% ipython --no-banner

In [1]: import numpy as np

In [2]: np.set_printoptions(suppress=True, linewidth=140)

In [3]: tidy = lambda a: np.round(a, 2) + 0

In [4]: basis = np.sign(np.array([[3, -7, -4, -8], [2, 2, -6, -4], [7, 3, -7, -3], [2, 2, 9, 8]]))

In [5]: out = (np.tril(basis, -1) + np.eye(4)) @ (np.triu(basis, 1) + np.eye(4))

In [6]: vals = np.array([4, 2, -3, 2])

In [7]: A = np.rint(out * vals @ np.linalg.inv(out)) + 0

In [8]: A
Out[8]: 
array([[  2.,  -7.,  -4.,  13.],
       [  0., -10.,  -4.,  18.],
       [  0.,  -7.,  -2.,  13.],
       [  0.,  -7.,  -4.,  15.]])

In [9]: rng = np.random.default_rng(75)

In [10]: out = A + rng.integers(-2, 3, (4, 1)) @ rng.integers(-2, 3, (1, 4))

In [11]: out
Out[11]: 
array([[  4.,  -6.,  -5.,  14.],
       [ -2., -11.,  -3.,  17.],
       [ -2.,  -8.,  -1.,  12.],
       [ -4.,  -9.,  -2.,  13.]])

In [12]: out - A
Out[12]: 
array([[ 2.,  1., -1.,  1.],
       [-2., -1.,  1., -1.],
       [-2., -1.,  1., -1.],
       [-4., -2.,  2., -2.]])

In [13]: J = np.load("out11.npy")

In [14]: J
Out[14]: 
array([[-3,  0,  0],
       [ 0,  3,  0],
       [ 0,  0, -1]])

In [15]: gram = J.T @ J

In [16]: np.diag(gram)
Out[16]: array([9, 9, 1])

In [17]: np.allclose(gram, gram.T)
Out[17]: True

In [18]: tidy(np.linalg.eigvalsh(gram)[::-1])
Out[18]: array([9., 9., 1.])

In [19]: np.linalg.matrix_rank(gram)
Out[19]: np.int64(3)

In [20]: tidy(np.linalg.det(J[::-1]))
Out[20]: np.float64(-9.0)

In [21]: tidy(np.linalg.eigvals(J))
Out[21]: array([-3.,  3., -1.])

In [22]: tidy(np.linalg.det(2 * J)), tidy(np.linalg.det(J))
Out[22]: (np.float64(72.0), np.float64(9.0))

In [23]: tidy(np.linalg.eigvalsh(J).min())
Out[23]: np.float64(-3.0)

In [24]: mat = np.load("run8.npy")

In [25]: mat
Out[25]: 
array([[-1,  2, -1,  2, -1,  2],
       [ 3,  4,  3,  4,  3,  4],
       [-1, -4, -1, -4, -1, -4],
       [-1,  2, -1,  2, -1,  2],
       [ 3,  4,  3,  4,  3,  4],
       [-1, -4, -1, -4, -1, -4]])

In [26]: U, sv, Vt = np.linalg.svd(mat)

In [27]: tidy(sv)
Out[27]: array([15.93,  5.33,  0.  ,  0.  ,  0.  ,  0.  ])

In [28]: out = U[:, :2] @ np.diag(sv[:2]) @ Vt[:2]

In [29]: tidy(out)
Out[29]: 
array([[-1.,  2., -1.,  2., -1.,  2.],
       [ 3.,  4.,  3.,  4.,  3.,  4.],
       [-1., -4., -1., -4., -1., -4.],
       [-1.,  2., -1.,  2., -1.,  2.],
       [ 3.,  4.,  3.,  4.,  3.,  4.],
       [-1., -4., -1., -4., -1., -4.]])

In [30]: tidy(np.linalg.norm(mat - out) / np.linalg.norm(mat))
Out[30]: np.float64(0.0)

In [31]: tidy(np.linalg.norm(mat - out, 2)), tidy(sv[2])
Out[31]: (np.float64(0.0), np.float64(0.0))

In [32]: tidy(np.abs(mat - out).max())
Out[32]: np.float64(0.0)

In [33]: out = np.array([[-1, 1], [-1, 2]])

In [34]: basis = np.kron(out, A)

In [35]: basis.shape
Out[35]: (8, 8)

In [36]: basis
Out[36]: 
array([[ -2.,   7.,   4., -13.,   2.,  -7.,  -4.,  13.],
       [ -0.,  10.,   4., -18.,   0., -10.,  -4.,  18.],
       [ -0.,   7.,   2., -13.,   0.,  -7.,  -2.,  13.],
       [ -0.,   7.,   4., -15.,   0.,  -7.,  -4.,  15.],
       [ -2.,   7.,   4., -13.,   4., -14.,  -8.,  26.],
       [ -0.,  10.,   4., -18.,   0., -20.,  -8.,  36.],
       [ -0.,   7.,   2., -13.,   0., -14.,  -4.,  26.],
       [ -0.,   7.,   4., -15.,   0., -14.,  -8.,  30.]])

In [37]: out = np.linalg.inv(basis)

In [38]: tidy(np.linalg.det(basis) * out)
Out[38]: 
array([[-2304.,  2688., -2304.,   768.,  1152., -1344.,  1152.,  -384.],
       [    0.,  4224., -2304., -3072.,     0., -2112.,  1152.,  1536.],
       [    0.,  2688., -4608.,   768.,     0., -1344.,  2304.,  -384.],
       [    0.,  2688., -2304., -1536.,     0., -1344.,  1152.,   768.],
       [-1152.,  1344., -1152.,   384.,  1152., -1344.,  1152.,  -384.],
       [    0.,  2112., -1152., -1536.,     0., -2112.,  1152.,  1536.],
       [    0.,  1344., -2304.,   384.,     0., -1344.,  2304.,  -384.],
       [    0.,  1344., -1152.,  -768.,     0., -1344.,  1152.,   768.]])

In [39]: tidy(np.linalg.inv(out))
Out[39]: 
array([[ -2.,   7.,   4., -13.,   2.,  -7.,  -4.,  13.],
       [  0.,  10.,   4., -18.,   0., -10.,  -4.,  18.],
       [  0.,   7.,   2., -13.,   0.,  -7.,  -2.,  13.],
       [  0.,   7.,   4., -15.,   0.,  -7.,  -4.,  15.],
       [ -2.,   7.,   4., -13.,   4., -14.,  -8.,  26.],
       [  0.,  10.,   4., -18.,   0., -20.,  -8.,  36.],
       [  0.,   7.,   2., -13.,   0., -14.,  -4.,  26.],
       [  0.,   7.,   4., -15.,   0., -14.,  -8.,  30.]])

In [40]: tidy(np.linalg.det(basis) * np.linalg.det(out))
Out[40]: np.float64(1.0)

In [41]: tidy(np.linalg.cond(basis))
Out[41]: np.float64(447.3)

In [42]: tidy(out)
Out[42]: 
array([[-1.  ,  1.17, -1.  ,  0.33,  0.5 , -0.58,  0.5 , -0.17],
       [ 0.  ,  1.83, -1.  , -1.33,  0.  , -0.92,  0.5 ,  0.67],
       [ 0.  ,  1.17, -2.  ,  0.33,  0.  , -0.58,  1.  , -0.17],
       [ 0.  ,  1.17, -1.  , -0.67,  0.  , -0.58,  0.5 ,  0.33],
       [-0.5 ,  0.58, -0.5 ,  0.17,  0.5 , -0.58,  0.5 , -0.17],
       [ 0.  ,  0.92, -0.5 , -0.67,  0.  , -0.92,  0.5 ,  0.67],
       [ 0.  ,  0.58, -1.  ,  0.17,  0.  , -0.58,  1.  , -0.17],
       [ 0.  ,  0.58, -0.5 , -0.33,  0.  , -0.58,  0.5 ,  0.33]])

In [43]: np.allclose(out, basis.T)
Out[43]: False

In [44]: tidy(np.linalg.slogdet(basis)[0])
Out[44]: np.float64(1.0)
